>>> import numpy as np
>>> np.set_printoptions(precision=2, suppress=True, linewidth=120)
>>> def rnd(a):
...     return np.round(a, 2) + 0
... 
>>> W0 = np.load("m.npy")
>>> W0
array([[ 1,  1,  5,  3, -2],
       [-2,  1,  1,  5,  3],
       [ 3, -2,  1,  1,  5],
       [ 5,  3, -2,  1,  1],
       [ 1,  5,  3, -2,  1]])
>>> rnd(np.linalg.norm(W0))
np.float64(14.14)
>>> np.unravel_index(np.abs(W0).argmax(), W0.shape)
(np.int64(0), np.int64(2))
>>> np.linalg.matrix_rank(W0)
np.int64(5)
>>> rnd(np.linalg.svd(W0, compute_uv=False))
array([8.  , 7.05, 7.05, 4.28, 4.28])
>>> W0.shape
(5, 5)
>>> W0 - W0[0]
array([[ 0,  0,  0,  0,  0],
       [-3,  0, -4,  2,  5],
       [ 2, -3, -4, -2,  7],
       [ 4,  2, -7, -2,  3],
       [ 0,  4, -2, -5,  3]])
>>> O, Rm = np.linalg.qr(W0)
>>> rnd(np.trace(O @ O.T))
np.float64(5.0)
>>> rnd(O @ Rm)
array([[ 1.,  1.,  5.,  3., -2.],
       [-2.,  1.,  1.,  5.,  3.],
       [ 3., -2.,  1.,  1.,  5.],
       [ 5.,  3., -2.,  1.,  1.],
       [ 1.,  5.,  3., -2.,  1.]])
>>> rnd(O.T @ O)
array([[1., 0., 0., 0., 0.],
       [0., 1., 0., 0., 0.],
       [0., 0., 1., 0., 0.],
       [0., 0., 0., 1., 0.],
       [0., 0., 0., 0., 1.]])
>>> O, evecs = np.linalg.qr(W0[:, :1])[0], np.linalg.qr(W0[:, 1:])[0]
>>> sigma = np.linalg.svd(O.T @ evecs, compute_uv=False)
>>> rnd(np.degrees(np.arccos(sigma.clip(0, 1))))
array([60.53])
>>> rng = np.random.default_rng(257953)
>>> labels = rng.permutation(5)
>>> labels
array([3, 1, 4, 0, 2])
>>> other = W0[labels][:, labels]
>>> np.diag(other)
array([1, 1, 1, 1, 1])
>>> rnd(np.sort(np.abs(np.linalg.eigvals(other))))
array([4.28, 4.28, 7.05, 7.05, 8.  ])
>>> np.trace(other)
np.int64(5)
>>> J = np.loadtxt("layer13.csv", delimiter=",")
>>> rnd(J)
array([[-0.74, -0.75,  1.02,  0.83,  0.02,  0.27],
       [-0.75,  0.95,  0.18,  1.16,  0.45,  0.28],
       [ 1.02,  0.18, -0.04, -1.85, -0.02,  0.27],
       [ 0.83,  1.16, -1.85,  0.58, -0.47,  0.74],
       [ 0.02,  0.45, -0.02, -0.47, -0.8 , -0.62],
       [ 0.27,  0.28,  0.27,  0.74, -0.62,  2.05]])
>>> other = J / np.sqrt((J ** 2).mean(axis=1, keepdims=True))
>>> rnd(np.linalg.norm(other, axis=1))
array([2.45, 2.45, 2.45, 2.45, 2.45, 2.45])
>>> other = np.array([[3, 3, 3, 3, 3, 1, 0, 0, 2, 1, 2, 3],
...     [3, 0, 3, 1, 1, 0, 3, 1, 1, 1, 2, 3],
...     [0, 1, 2, 3, 0, 0, 0, 3, 1, 3, 2, 3],
...     [0, 0, 2, 2, 2, 1, 3, 2, 2, 3, 2, 2],
...     [1, 3, 2, 3, 3, 0, 0, 1, 0, 1, 3, 2],
...     [1, 0, 3, 1, 3, 1, 3, 1, 2, 3, 1, 1],
...     [3, 3, 3, 0, 1, 3, 1, 3, 0, 1, 2, 0],
...     [3, 3, 3, 1, 2, 3, 2, 1, 0, 3, 0, 3],
...     [3, 3, 2, 3, 1, 3, 0, 3, 0, 3, 2, 2],
...     [0, 0, 1, 1, 0, 3, 2, 1, 2, 0, 0, 0],
...     [3, 3, 3, 0, 1, 2, 2, 2, 0, 2, 3, 1],
...     [3, 0, 1, 0, 3, 2, 1, 3, 2, 1, 2, 0]])
>>> A = np.triu(other, 1)
>>> A
array([[0, 3, 3, 3, 3, 1, 0, 0, 2, 1, 2, 3],
       [0, 0, 3, 1, 1, 0, 3, 1, 1, 1, 2, 3],
       [0, 0, 0, 3, 0, 0, 0, 3, 1, 3, 2, 3],
       [0, 0, 0, 0, 2, 1, 3, 2, 2, 3, 2, 2],
       [0, 0, 0, 0, 0, 0, 0, 1, 0, 1, 3, 2],
       [0, 0, 0, 0, 0, 0, 3, 1, 2, 3, 1, 1],
       [0, 0, 0, 0, 0, 0, 0, 3, 0, 1, 2, 0],
       [0, 0, 0, 0, 0, 0, 0, 0, 0, 3, 0, 3],
       [0, 0, 0, 0, 0, 0, 0, 0, 0, 3, 2, 2],
       [0, 0, 0, 0, 0, 0, 0, 0, 0, 0, 0, 0],
       [0, 0, 0, 0, 0, 0, 0, 0, 0, 0, 0, 1],
       [0, 0, 0, 0, 0, 0, 0, 0, 0, 0, 0, 0]])
>>> def softmax(z):
...     e = np.exp(z - z.max(axis=-1, keepdims=True))
...     return e / e.sum(axis=-1, keepdims=True)
... 
>>> rnd(softmax(A[11] + -1))
array([0.08, 0.08, 0.08, 0.08, 0.08, 0.08, 0.08, 0.08, 0.08, 0.08, 0.08, 0.08])
>>> rnd(softmax(A[11]))
array([0.08, 0.08, 0.08, 0.08, 0.08, 0.08, 0.08, 0.08, 0.08, 0.08, 0.08, 0.08])
>>> rnd(softmax(10 * A[11]))
array([0.08, 0.08, 0.08, 0.08, 0.08, 0.08, 0.08, 0.08, 0.08, 0.08, 0.08, 0.08])
>>> rnd(softmax(A).sum(axis=1))
array([1., 1., 1., 1., 1., 1., 1., 1., 1., 1., 1., 1.])
>>> att = A @ A.T / np.sqrt(12)
>>> rnd(softmax(att)[11] @ A)
array([0.  , 0.25, 0.5 , 0.58, 0.5 , 0.17, 0.75, 0.92, 0.67, 1.58, 1.33, 1.67])
>>> softmax(att).round(6).argmax(axis=1)
array([0, 1, 2, 3, 2, 3, 2, 2, 2, 0, 0, 0])
>>> r = np.linalg.matrix_rank(A)
>>> r
np.int64(9)
>>> null = np.linalg.svd(A)[2][r:].T
>>> [int(np.linalg.matrix_rank(A[:, :j + 1])) for j in range(12)]
[0, 1, 2, 3, 4, 4, 5, 6, 6, 7, 8, 9]
>>> null.shape
(12, 3)
>>> [int(np.linalg.matrix_rank(np.delete(A, i, axis=0))) for i in range(12)]
[8, 8, 8, 8, 9, 8, 9, 9, 9, 9, 9, 9]
>>> vec = np.array([0, -2, 0, -3, -3, -3, 2, -1, -3, 3, -1, 2])
>>> (A * vec).sum(axis=1)
array([-26,   3,  -2,   0,   3,   9,  -2,  15,  11,   0,   2,   0])
>>> np.linalg.norm(A @ vec) <= np.linalg.norm(A, 2) * np.linalg.norm(vec) + 1e-9
np.True_
>>> (A @ vec).argmax()
np.int64(7)
>>> M = np.load("test5.npy")
>>> M
array([[-0.99, -0.95,  0.74,  0.73, -0.42, -0.78, -0.89, -0.44, -0.82, -0.28, -0.96],
       [ 0.08, -0.91,  0.93,  0.89,  0.74, -0.21,  0.24, -0.58,  0.28,  0.95, -0.98],
       [-0.99, -0.17, -1.  , -1.  , -0.91,  0.05, -0.96,  0.99,  0.66, -1.  ,  0.7 ],
       [ 0.86, -0.45,  1.  ,  0.99,  0.72, -0.65,  0.78, -0.99, -0.75,  0.98, -0.75],
       [ 0.71,  0.56, -0.96, -0.95, -0.08,  0.64,  0.18,  0.93,  0.93, -0.65,  0.76],
       [ 1.  ,  0.98,  0.97,  0.9 ,  0.97,  0.77,  1.  , -0.95,  0.86,  1.  ,  0.94],
       [-0.9 ,  0.89,  0.89,  1.  ,  0.33,  0.79,  0.12, -0.99, -1.  ,  0.7 , -0.64],
       [-0.15, -0.35, -0.33, -0.53, -0.21, -0.28, -0.24,  0.49,  0.6 , -0.37,  0.08],
       [-0.96, -1.  ,  0.94,  0.75,  0.4 , -0.9 , -0.8 ,  0.12,  0.82,  0.85, -1.  ],
       [-1.  , -0.7 , -0.72, -0.07, -0.39,  0.37, -0.9 ,  0.57, -0.84, -0.74, -0.93],
       [-0.9 , -0.52, -0.85, -0.83, -0.52, -0.11, -0.75,  0.84,  0.48, -0.85, -0.2 ],
       [-0.55, -0.92, -0.18, -0.81, -0.5 , -0.87, -0.66,  0.78,  0.95, -0.64, -0.25],
       [-0.73, -0.54, -0.1 ,  0.08,  0.04,  0.09, -0.41,  0.24, -0.11,  0.  , -0.74],
       [-0.85,  0.37, -0.92, -0.89, -0.74, -0.07, -0.71,  0.77, -0.07, -0.95,  0.79],
       [-0.29,  0.92, -1.  , -1.  , -0.83,  0.56, -0.54,  0.98,  0.72, -0.99,  0.99],
       [-0.81,  0.11, -0.97, -0.75,  0.32,  0.95, -0.44,  0.93,  0.18, -0.35, -0.83],
       [ 0.89,  1.  , -0.98, -0.81,  0.04,  0.97,  0.72,  0.56, -0.57, -0.68,  0.98],
       [-1.  , -0.64,  1.  ,  1.  , -0.39, -0.92, -0.82, -1.  , -1.  ,  0.76, -0.98],
       [-1.  , -0.91,  1.  ,  1.  , -0.66, -0.98, -0.88, -1.  , -1.  ,  0.24, -0.92]])
>>> other = M + rng.integers(-2, 3, (19, 5)) @ rng.integers(-2, 3, (5, 11))
>>> rnd(other)
array([[ -0.99,   3.05,  -1.26,  -7.27,  -0.42,   5.22,  -8.89,   5.56,   7.18,  -4.28,   7.04],
       [  0.08,   7.09,  -5.07,  -3.11,  -3.26,   1.79,  -5.76,   1.42,   0.28,  -3.05,  11.02],
       [ -5.99,  -1.17,   4.  ,   2.  ,  -3.91,  -1.95,   7.04,  -8.01,  -1.34,   1.  ,  -9.3 ],
       [ -3.14,   0.55,   3.  ,  -4.01,  -4.28,   6.35,   4.78,  -4.99,   0.25,   3.98,  -2.75],
       [ -2.29,  -2.44,   3.04,   4.05,  -2.08,  -2.36,   9.18,  -7.07,  -4.07,   3.35,  -9.24],
       [  6.  ,   1.98,  -5.03,   3.9 ,   1.97,  -2.23,  -2.  ,   3.05,  -5.14,   1.  ,   8.94],
       [  0.1 ,   7.89,  -2.11,  -6.  ,   0.33,   4.79,  -9.88,   4.01,   6.  ,  -7.3 ,  11.36],
       [ -0.15,  -5.35,   0.67,   6.47,  -1.21,  -4.28,   8.76,  -4.51,  -8.4 ,   6.63,  -7.92],
       [  0.04,  -4.  ,   3.94,  -2.25,   5.4 ,   1.1 ,  -4.8 ,   5.12,   8.82,  -1.15,  -3.  ],
       [ -4.  ,   3.3 ,  -0.72,   3.93,   1.61,  -9.63,  -5.9 ,   0.57,   4.16,  -7.74,  -2.93],
       [ -0.9 ,  -5.52,   6.15,   4.17,   3.48,  -4.11,   4.25,  -4.16,   0.48,  -1.85, -10.2 ],
       [ -3.55,   1.08,   0.82,   3.19,  -0.5 ,  -7.87,  -0.66,  -2.22,   1.95,  -3.64,  -4.25],
       [  1.27,  -4.54,  -1.1 ,  -1.92,   0.04,   5.09,   1.59,   3.24,  -2.11,   6.  ,  -0.74],
       [  2.15,  -3.63,  -2.92,   5.11,   0.26,  -4.07,   3.29,   0.77,  -8.07,   4.05,  -1.21],
       [  2.71,  -0.08,  -4.  ,   4.  ,  -2.83,  -1.44,   4.46,  -2.02, -10.28,   3.01,   2.99],
       [  2.19,  -2.89,   2.03,  -1.75,   2.32,   4.95,   1.56,  -0.07,  -0.82,  -0.35,  -0.83],
       [  5.89,   4.  ,  -6.98,  -3.81,   5.04,  -0.03, -12.28,  12.56,   5.43,  -6.68,  12.98],
       [ -5.  ,  -1.64,   2.  ,   2.  ,  -6.39,   1.08,   8.18,  -8.  ,  -7.  ,   7.76,  -6.98],
       [  0.  ,   0.09,  -4.  ,   2.  ,  -3.66,  -0.98,   0.12,   0.  ,  -7.  ,   4.24,   3.08]])
>>> np.linalg.matrix_rank(other - M, tol=1e-8)
np.int64(5)
>>> rnd(np.linalg.svd(other - M, compute_uv=False))
array([56.91, 28.42, 24.76, 19.24,  8.05,  0.  ,  0.  ,  0.  ,  0.  ,  0.  ,  0.  ])
>>> M.shape
(19, 11)
>>> rnd(np.linalg.svd(M, compute_uv=False))
array([7.68, 6.05, 3.24, 2.48, 2.23, 0.81, 0.59, 0.52, 0.51, 0.23, 0.18])
>>> np.count_nonzero(M)
np.int64(208)
>>> arr = np.load("sample3.npy")
>>> arr
array([[1, 0, 2, 3, 3, 3, 2, 0, 1, 1, 3],
       [1, 3, 3, 1, 3, 2, 0, 2, 1, 2, 2],
       [1, 2, 1, 1, 3, 1, 2, 1, 1, 3, 2],
       [3, 3, 1, 2, 0, 0, 2, 0, 3, 1, 2],
       [2, 3, 2, 1, 3, 3, 1, 1, 1, 3, 3],
       [3, 0, 0, 1, 1, 1, 1, 2, 1, 0, 2],
       [2, 1, 0, 2, 1, 3, 0, 1, 2, 0, 0]])
>>> w1 = np.array([[3, 3],
...     [0, 3],
...     [0, 2],
...     [2, 1],
...     [1, 2],
...     [3, 2],
...     [0, 3],
...     [0, 3],
...     [2, 2],
...     [0, 2],
...     [0, 1]])
>>> c = np.array([-2, 2])
>>> act = np.maximum(arr @ w1 + c, 0)
>>> act
array([[21, 37],
       [14, 45],
       [11, 41],
       [17, 40],
       [20, 51],
       [15, 29],
       [22, 28]])
>>> basis = np.array([[5, -3, -2], [4, -3, -3]])
>>> act @ basis
array([[ 253, -174, -153],
       [ 250, -177, -163],
       [ 219, -156, -145],
       [ 245, -171, -154],
       [ 304, -213, -193],
       [ 191, -132, -117],
       [ 222, -150, -128]])
>>> P = act @ np.linalg.solve(act.T @ act, act.T)
>>> rnd((np.eye(7) - P) @ act)
array([[0., 0.],
       [0., 0.],
       [0., 0.],
       [0., 0.],
       [0., 0.],
       [0., 0.],
       [0., 0.]])
>>> rnd(P)
array([[ 0.26,  0.02, -0.02,  0.14,  0.13,  0.17,  0.36],
       [ 0.02,  0.31,  0.32,  0.16,  0.25,  0.05, -0.13],
       [-0.02,  0.32,  0.35,  0.15,  0.24,  0.03, -0.21],
       [ 0.14,  0.16,  0.15,  0.15,  0.19,  0.11,  0.11],
       [ 0.13,  0.25,  0.24,  0.19,  0.25,  0.12,  0.05],
       [ 0.17,  0.05,  0.03,  0.11,  0.12,  0.11,  0.21],
       [ 0.36, -0.13, -0.21,  0.11,  0.05,  0.21,  0.57]])
>>> rnd(P @ act[:, 0])
array([21., 14., 11., 17., 20., 15., 22.])
>>> np.allclose(P @ P, P)
True
>>> np.trace(P)
np.float64(2.0)
>>> rnd(np.diag(P))
array([0.26, 0.31, 0.35, 0.15, 0.25, 0.11, 0.57])
>>> rnd(np.linalg.eigvalsh(P))
array([0., 0., 0., 0., 0., 1., 1.])
>>> vec = np.array([-2, 1, -2, 0, 0, 1, 0, -1, 2, 2, -1])
>>> a = np.maximum(arr @ vec, 0)
>>> np.maximum(arr @ vec, 0) - np.maximum(-arr @ vec, 0)
array([-2, -1,  4,  1,  2, -7,  3])
>>> np.flatnonzero(a > 1e-9)
array([2, 3, 4, 6])
>>> a
array([0, 0, 4, 1, 2, 0, 3])
>>> np.maximum(arr @ (3 * vec), 0)
array([ 0,  0, 12,  3,  6,  0,  9])
>>> rnd(np.tanh(arr @ vec))
array([-0.96, -0.76,  1.  ,  0.76,  0.96, -1.  ,  1.  ])
>>> feats = np.load("a.npy")
>>> feats
array([[-2.,  0.,  0.,  0.,  0.,  0.,  0.,  0.,  0.,  0.,  0.,  0.],
       [ 0., -1.,  3., -1.,  1.,  0., -1., -2.,  2., -3.,  3., -2.],
       [ 0.,  3.,  7., -3.,  3.,  0., -3., -6.,  6., -9.,  9., -6.],
       [ 0., -1., -3., -1., -1.,  0.,  1.,  2., -2.,  3., -3.,  2.],
       [ 0.,  1.,  3., -1., -1.,  0., -1., -2.,  2., -3.,  3., -2.],
       [ 0.,  0.,  0.,  0.,  0., -2.,  0.,  0.,  0.,  0.,  0.,  0.],
       [ 0., -1., -3.,  1., -1.,  0., -1.,  2., -2.,  3., -3.,  2.],
       [ 0., -2., -6.,  2., -2.,  0.,  2.,  2., -4.,  6., -6.,  4.],
       [ 0.,  2.,  6., -2.,  2.,  0., -2., -4.,  2., -6.,  6., -4.],
       [ 0., -3., -9.,  3., -3.,  0.,  3.,  6., -6.,  7., -9.,  6.],
       [ 0.,  3.,  9., -3.,  3.,  0., -3., -6.,  6., -9.,  7., -6.],
       [ 0., -2., -6.,  2., -2.,  0.,  2.,  4., -4.,  6., -6.,  2.]])
>>> [round(float(x), 2) for x in np.linalg.svd(feats, compute_uv=False)[:3]]
[41.0, 2.0, 2.0]
>>> rnd(np.abs(np.linalg.svd(feats)[2][-1]))
array([0.  , 0.99, 0.07, 0.02, 0.02, 0.  , 0.02, 0.05, 0.05, 0.07, 0.07, 0.05])
>>> other = np.array([[-1, 1, 0, -2, -3, -2, 2, -1, -3, -3, -3]])
>>> K = np.block([[np.zeros((1, 1)), other], [other.T, np.zeros((11, 11))]])
>>> K
array([[ 0., -1.,  1.,  0., -2., -3., -2.,  2., -1., -3., -3., -3.],
       [-1.,  0.,  0.,  0.,  0.,  0.,  0.,  0.,  0.,  0.,  0.,  0.],
       [ 1.,  0.,  0.,  0.,  0.,  0.,  0.,  0.,  0.,  0.,  0.,  0.],
       [ 0.,  0.,  0.,  0.,  0.,  0.,  0.,  0.,  0.,  0.,  0.,  0.],
       [-2.,  0.,  0.,  0.,  0.,  0.,  0.,  0.,  0.,  0.,  0.,  0.],
       [-3.,  0.,  0.,  0.,  0.,  0.,  0.,  0.,  0.,  0.,  0.,  0.],
       [-2.,  0.,  0.,  0.,  0.,  0.,  0.,  0.,  0.,  0.,  0.,  0.],
       [ 2.,  0.,  0.,  0.,  0.,  0.,  0.,  0.,  0.,  0.,  0.,  0.],
       [-1.,  0.,  0.,  0.,  0.,  0.,  0.,  0.,  0.,  0.,  0.,  0.],
       [-3.,  0.,  0.,  0.,  0.,  0.,  0.,  0.,  0.,  0.,  0.,  0.],
       [-3.,  0.,  0.,  0.,  0.,  0.,  0.,  0.,  0.,  0.,  0.,  0.],
       [-3.,  0.,  0.,  0.,  0.,  0.,  0.,  0.,  0.,  0.,  0.,  0.]])
>>> f = np.array([1, 2])
>>> np.array([np.convolve(row, f, "same") for row in K])
array([[ 0., -1., -1.,  2., -2., -7., -8., -2.,  3., -5., -9., -9.],
       [-1., -2.,  0.,  0.,  0.,  0.,  0.,  0.,  0.,  0.,  0.,  0.],
       [ 1.,  2.,  0.,  0.,  0.,  0.,  0.,  0.,  0.,  0.,  0.,  0.],
       [ 0.,  0.,  0.,  0.,  0.,  0.,  0.,  0.,  0.,  0.,  0.,  0.],
       [-2., -4.,  0.,  0.,  0.,  0.,  0.,  0.,  0.,  0.,  0.,  0.],
       [-3., -6.,  0.,  0.,  0.,  0.,  0.,  0.,  0.,  0.,  0.,  0.],
       [-2., -4.,  0.,  0.,  0.,  0.,  0.,  0.,  0.,  0.,  0.,  0.],
       [ 2.,  4.,  0.,  0.,  0.,  0.,  0.,  0.,  0.,  0.,  0.,  0.],
       [-1., -2.,  0.,  0.,  0.,  0.,  0.,  0.,  0.,  0.,  0.,  0.],
       [-3., -6.,  0.,  0.,  0.,  0.,  0.,  0.,  0.,  0.,  0.,  0.],
       [-3., -6.,  0.,  0.,  0.,  0.,  0.,  0.,  0.,  0.,  0.,  0.],
       [-3., -6.,  0.,  0.,  0.,  0.,  0.,  0.,  0.,  0.,  0.,  0.]])
>>> np.polyval(f, K[8])
array([1., 2., 2., 2., 2., 2., 2., 2., 2., 2., 2., 2.])
